% python3 -q
>>> import numpy as np
>>> from numpy import linalg as LA
>>> np.set_printoptions(suppress=True, linewidth=160)
>>> F = np.load("mat.npy")
>>> F.round(2)
array([[-0.1 , -0.02, -0.23,  0.36,  0.9 ],
       [-0.3 , -0.34, -0.72,  0.37, -0.38],
       [ 0.89, -0.32, -0.04,  0.3 , -0.04],
       [ 0.2 , -0.16, -0.52, -0.79,  0.2 ],
       [-0.25, -0.87,  0.4 , -0.12,  0.11]])
>>> # orthonormal columns
>>> f = np.array([2, 2])
>>> np.round(np.polyval(f, F[3]), 2)
array([2.4 , 1.68, 0.97, 0.42, 2.41])
>>> out = LA.inv(F)
>>> out.round(2)
array([[-0.1 , -0.3 ,  0.89,  0.2 , -0.25],
       [-0.02, -0.34, -0.32, -0.16, -0.87],
       [-0.23, -0.72, -0.04, -0.52,  0.4 ],
       [ 0.36,  0.37,  0.3 , -0.79, -0.12],
       [ 0.9 , -0.38, -0.04,  0.2 ,  0.11]])
>>> round(LA.det(F) * LA.det(out), 2)
np.float64(1.0)
>>> np.allclose(out, F.T)
True
>>> round(LA.slogdet(F)[0], 2)
np.float64(1.0)
>>> np.round(LA.inv(out), 2)
array([[-0.1 , -0.02, -0.23,  0.36,  0.9 ],
       [-0.3 , -0.34, -0.72,  0.37, -0.38],
       [ 0.89, -0.32, -0.04,  0.3 , -0.04],
       [ 0.2 , -0.16, -0.52, -0.79,  0.2 ],
       [-0.25, -0.87,  0.4 , -0.12,  0.11]])
>>> (np.abs(out) > 1e-9).astype(int)
array([[1, 1, 1, 1, 1],
       [1, 1, 1, 1, 1],
       [1, 1, 1, 1, 1],
       [1, 1, 1, 1, 1],
       [1, 1, 1, 1, 1]])
>>> f, v = F[0], F[1]
>>> np.round(f @ v, 2)
np.float64(-0.0)
>>> p = (f @ v) / (f @ f) * f
>>> np.round(v - p, 2)
array([-0.3 , -0.34, -0.72,  0.37, -0.38])
>>> LA.matrix_rank(np.outer(f, v))
np.int64(1)
>>> Q = F.astype(float).copy()
>>> for j in range(5):
...     Q[:, j] -= Q[:, :j] @ (Q[:, :j].T @ Q[:, j])
...     Q[:, j] /= LA.norm(Q[:, j])
... 
>>> Q.round(2)
array([[-0.1 , -0.02, -0.23,  0.36,  0.9 ],
       [-0.3 , -0.34, -0.72,  0.37, -0.38],
       [ 0.89, -0.32, -0.04,  0.3 , -0.04],
       [ 0.2 , -0.16, -0.52, -0.79,  0.2 ],
       [-0.25, -0.87,  0.4 , -0.12,  0.11]])
>>> f = np.array([5, 4, 6, 4, 9])
>>> out = Q + np.outer(f, np.eye(5)[1])
>>> out.round(2)
array([[-0.1 ,  4.98, -0.23,  0.36,  0.9 ],
       [-0.3 ,  3.66, -0.72,  0.37, -0.38],
       [ 0.89,  5.68, -0.04,  0.3 , -0.04],
       [ 0.2 ,  3.84, -0.52, -0.79,  0.2 ],
       [-0.25,  8.13,  0.4 , -0.12,  0.11]])
>>> LA.matrix_rank(LA.inv(out) - LA.inv(Q), tol=1e-8)
np.int64(1)
>>> LA.matrix_rank(out - Q)
np.int64(1)
>>> round(float(LA.det(out) / LA.det(Q)), 2), np.round(1 + LA.solve(Q, f)[1], 2)
(-10.84, np.float64(-10.84))
>>> m1 = np.loadtxt("w.csv", delimiter=",")
>>> m1
array([[-3., -4.,  0.,  0.,  0.,  0.],
       [ 3., -4.,  0.,  0.,  0.,  0.],
       [-3., -3.,  0.,  0.,  0.,  0.],
       [ 0.,  0., -3., -4.,  0.,  0.],
       [ 0.,  0.,  3., -4.,  0.,  0.],
       [ 0.,  0., -3., -3.,  0.,  0.],
       [ 0.,  0.,  0.,  0., -3., -4.],
       [ 0.,  0.,  0.,  0.,  3., -4.],
       [ 0.,  0.,  0.,  0., -3., -3.]])
>>> Q, R = LA.qr(m1)
>>> np.allclose(R.T @ R, m1.T @ m1)
True
>>> np.round(np.abs(np.diag(R)), 2)
array([5.2 , 6.16, 5.2 , 6.16, 5.2 , 6.16])
>>> round(np.trace(Q @ Q.T), 2)
np.float64(6.0)
>>> Q.round(2) + 0
array([[-0.58, -0.49,  0.  ,  0.  ,  0.  ,  0.  ],
       [ 0.58, -0.81,  0.  ,  0.  ,  0.  ,  0.  ],
       [-0.58, -0.32,  0.  ,  0.  ,  0.  ,  0.  ],
       [ 0.  ,  0.  ,  0.58, -0.49,  0.  ,  0.  ],
       [ 0.  ,  0.  , -0.58, -0.81,  0.  ,  0.  ],
       [ 0.  ,  0.  ,  0.58, -0.32,  0.  ,  0.  ],
       [ 0.  ,  0.  ,  0.  ,  0.  ,  0.58,  0.49],
       [ 0.  ,  0.  ,  0.  ,  0.  , -0.58,  0.81],
       [ 0.  ,  0.  ,  0.  ,  0.  ,  0.58,  0.32]])
>>> x0 = np.array([3, 3, 1, 2, 2, 0])
>>> target = m1 @ x0
>>> b, lr = np.zeros(6), 1 / LA.norm(m1, 2) ** 2
>>> for i in range(15):
...     b -= lr * m1.T @ (m1 @ b - target)
...     if i % 5 == 0: print(i, round(LA.norm(m1 @ b - target), 2))
... 
0 5.4
5 0.17
10 0.01
>>> np.round(LA.cond(m1), 2)
np.float64(1.42)
>>> hat = m1 @ LA.solve(m1.T @ m1, m1.T)
>>> hat.round(2)
array([[ 0.57,  0.06,  0.49,  0.  ,  0.  ,  0.  ,  0.  ,  0.  ,  0.  ],
       [ 0.06,  0.99, -0.07,  0.  ,  0.  ,  0.  ,  0.  ,  0.  ,  0.  ],
       [ 0.49, -0.07,  0.44,  0.  ,  0.  ,  0.  ,  0.  ,  0.  ,  0.  ],
       [ 0.  ,  0.  ,  0.  ,  0.57,  0.06,  0.49,  0.  ,  0.  ,  0.  ],
       [ 0.  ,  0.  ,  0.  ,  0.06,  0.99, -0.07,  0.  ,  0.  ,  0.  ],
       [ 0.  ,  0.  ,  0.  ,  0.49, -0.07,  0.44,  0.  ,  0.  ,  0.  ],
       [ 0.  ,  0.  ,  0.  ,  0.  ,  0.  ,  0.  ,  0.57,  0.06,  0.49],
       [ 0.  ,  0.  ,  0.  ,  0.  ,  0.  ,  0.  ,  0.06,  0.99, -0.07],
       [ 0.  ,  0.  ,  0.  ,  0.  ,  0.  ,  0.  ,  0.49, -0.07,  0.44]])
>>> np.allclose(hat @ hat, hat)
True
>>> np.round(LA.eigvalsh(hat), 2) + 0
array([0., 0., 0., 1., 1., 1., 1., 1., 1.])
>>> np.trace(hat)
np.float64(6.0)
>>> LA.matrix_rank(np.eye(9) - hat)
np.int64(3)
>>> x0 = np.array([6, 8, -4, 5, -4, -3])
>>> m1 @ np.ones(6)
array([-7., -1., -6., -7., -1., -6., -7., -1., -6.])
>>> (m1 @ x0).argmax()
np.int64(6)
>>> np.sign((m1 @ x0).round(6))
array([-1., -1., -1., -1., -1., -1.,  1.,  0.,  1.])
>>> m1 @ (2 * x0)
array([-100.,  -28.,  -84.,  -16.,  -64.,   -6.,   48.,    0.,   42.])
>>> np.einsum("ij,j->i", m1, x0)
array([-50., -14., -42.,  -8., -32.,  -3.,  24.,   0.,  21.])
>>> LA.norm(m1 @ x0) <= LA.norm(m1, 2) * LA.norm(x0) + 1e-9
np.True_
>>> x0 = np.array([0, 0, 3, 1, 3, 4])
>>> target = m1 @ x0
>>> target
array([  0.,   0.,   0., -13.,   5., -12., -25.,  -7., -21.])
>>> np.round(LA.solve(m1.T @ m1, m1.T @ target), 2)
array([0., 0., 3., 1., 3., 4.])
>>> rng = np.random.default_rng(381522)
>>> target = target + 0.3 * rng.normal(size=9)
>>> target.round(2)
array([ -0.32,   0.48,  -0.17, -13.04,   5.38, -12.01, -25.02,  -7.57, -20.8 ])
>>> b, *_ = LA.lstsq(m1, target)
>>> np.round(m1.T @ (target - m1 @ b), 2) + 0
array([0., 0., 0., 0., 0., 0.])
>>> [round(float(LA.norm(LA.solve(m1.T @ m1 + lam * np.eye(6), m1.T @ target))), 2) for lam in (0, 1, 10, 100)]
[5.93, 5.79, 4.74, 1.74]
>>> round(float(LA.norm(target - m1 @ b)), 2)
0.18
>>> b.round(2)
array([ 0.12, -0.03,  3.06,  0.95,  2.89,  4.07])
>>> W0 = np.array([[1, 0, 0, 0, 0],
...     [3, 1, 0, 0, 0],
...     [-3, -2, 1, 0, 0],
...     [2, 2, -2, 1, 0],
...     [-1, -2, 2, -1, 1]])
>>> out = np.c_[m1[:, :2] @ np.array([[-5, 8], [-7, -8]]), np.array([-1, 0, -1, 0, -2, 1, 0, -3, -3])]
>>> out
array([[43.,  8., -1.],
       [13., 56.,  0.],
       [36.,  0., -1.],
       [ 0.,  0.,  0.],
       [ 0.,  0., -2.],
       [ 0.,  0.,  1.],
       [ 0.,  0.,  0.],
       [ 0.,  0., -3.],
       [ 0.,  0., -3.]])
>>> np.round(LA.lstsq(m1, out[:, 0])[0], 2)
array([-5., -7.,  0.,  0.,  0.,  0.])
>>> LA.matrix_rank(np.c_[m1, out])
np.int64(7)
>>> J = np.load("x.npy")
>>> J
array([[  1.5,  -0.8,   1.2,  -0.5],
       [  1.1,   0.3,  -0.4,  -0.5],
       [  0.5,   0.7,   1.3,   0.7],
       [ -0.7,  -0.4,  -1. ,  -1.1],
       [ -0.3,   0.4,  -1.5,  -0.8],
       [  1. ,   0.5,  -0.5,   1.5],
       [ -0.1,  -1.2,  -1.4,   0.4],
       [-21. ,   0. ,   8. ,  14. ],
       [  0.7,  -0.5,   0. ,  -0.9],
       [  0.5,   0. ,  -0.6,   0.9],
       [  1.3,  -0.7,  -0.8,   2.3],
       [  0.1,  -1.5,   0.4,   0.1],
       [  0.1,   0.1,  -1.5,   0.4],
       [ -0.3,   0.1,  -1.2,   0.6],
       [  0.6,   0.1,  -0.5,  -1.9],
       [ -1. ,   0.5,   1.3,  -0.4],
       [ -0.7,  -0.6,   0.7,  -1.4],
       [ -1.6,  -0.7,  -0.3,   0.3]])
>>> dist = LA.norm(J[:, None] - J[None], axis=-1)
>>> dist[16].round(6).argsort(kind="stable")[:4]
array([16, 15,  8,  3])
>>> hat = J @ LA.solve(J.T @ J, J.T)
>>> round(np.trace(hat), 2)
np.float64(4.0)
>>> np.round(hat @ J[:, 1], 2) + 0
array([-0.8,  0.3,  0.7, -0.4,  0.4,  0.5, -1.2,  0. , -0.5,  0. , -0.7, -1.5,  0.1,  0.1,  0.1,  0.5, -0.6, -0.7])
>>> blk = np.stack([J, -1 * J, J[::-1]])
>>> np.round(np.einsum("bij,cij->bc", blk, blk), 2)
array([[ 755.23, -755.23,    5.54],
       [-755.23,  755.23,   -5.54],
       [   5.54,   -5.54,  755.23]])
>>> blk.shape
(3, 18, 4)
>>> LA.matrix_rank(blk)
array([4, 4, 4])
>>> LA.matrix_rank(blk.reshape(3, -1))
np.int64(2)
>>> (blk @ J.T).shape
(3, 18, 18)
